$ ipython --no-banner

In [1]: import numpy as np

In [2]: np.set_printoptions(suppress=True, linewidth=100)

In [3]: feats = np.load("a.npy")

In [4]: feats
Out[4]: 
array([[-0.07, -0.76, -0.98,  0.85],
       [ 0.26, -0.22, -0.81,  0.56],
       [ 0.74, -0.08, -0.69,  0.97],
       [ 0.86,  0.96, -0.92, -0.99],
       [-0.6 , -0.69,  0.98,  0.93],
       [-0.02,  0.25,  0.97,  0.35],
       [-0.41, -0.14,  0.9 ,  0.04],
       [-0.59,  0.66,  1.  , -0.91],
       [-0.15, -0.82, -0.99,  0.81],
       [ 0.73,  0.71, -1.  , -0.92],
       [ 0.22, -0.24,  0.84,  0.94],
       [-0.21,  0.  , -0.02, -0.47],
       [-0.38, -0.52, -0.48,  0.25],
       [-0.84, -0.96, -0.56,  0.92],
       [-0.19,  0.87,  1.  , -0.97],
       [-0.84, -0.63,  0.99,  0.4 ],
       [ 0.53,  0.92,  0.98, -0.9 ],
       [-0.31,  0.25,  0.92, -0.55],
       [-0.2 ,  0.08, -0.45, -0.73]])

In [5]: blk = np.stack([feats, 5 * feats, feats[::-1]])

In [6]: np.linalg.matrix_rank(blk)
Out[6]: array([4, 4, 4])

In [7]: (blk @ feats.T).shape
Out[7]: (3, 19, 19)

In [8]: d = np.linalg.norm(feats[:, None] - feats[None], axis=-1)

In [9]: d[:5, :5].round(2)
Out[9]: 
array([[0.  , 0.72, 1.1 , 2.69, 2.03],
       [0.72, 0.  , 0.66, 2.04, 2.07],
       [1.1 , 0.66, 0.  , 2.23, 2.23],
       [2.69, 2.04, 2.23, 0.  , 3.49],
       [2.03, 2.07, 2.23, 3.49, 0.  ]])

In [10]: d.shape
Out[10]: (19, 19)

In [11]: np.unravel_index(d.round(6).argmax(), d.shape)
Out[11]: (np.int64(3), np.int64(4))

In [12]: (d + 1e9 * np.eye(19)).round(6).argmin(axis=1)
Out[12]: array([ 8,  2,  1,  9, 15,  6,  5, 14,  0,  3,  5, 18,  1,  8,  7,  4, 14,  7, 11])

In [13]: d[6].round(6).argsort(kind="stable")[:4]
Out[13]: array([ 6,  5, 17, 15])

In [14]: Q, Rm = np.linalg.qr(feats)

In [15]: print(np.round(Q.T @ Q, 2) + 0)
[[1. 0. 0. 0.]
 [0. 1. 0. 0.]
 [0. 0. 1. 0.]
 [0. 0. 0. 1.]]

In [16]: np.trace(Q @ Q.T)
Out[16]: np.float64(4.0)
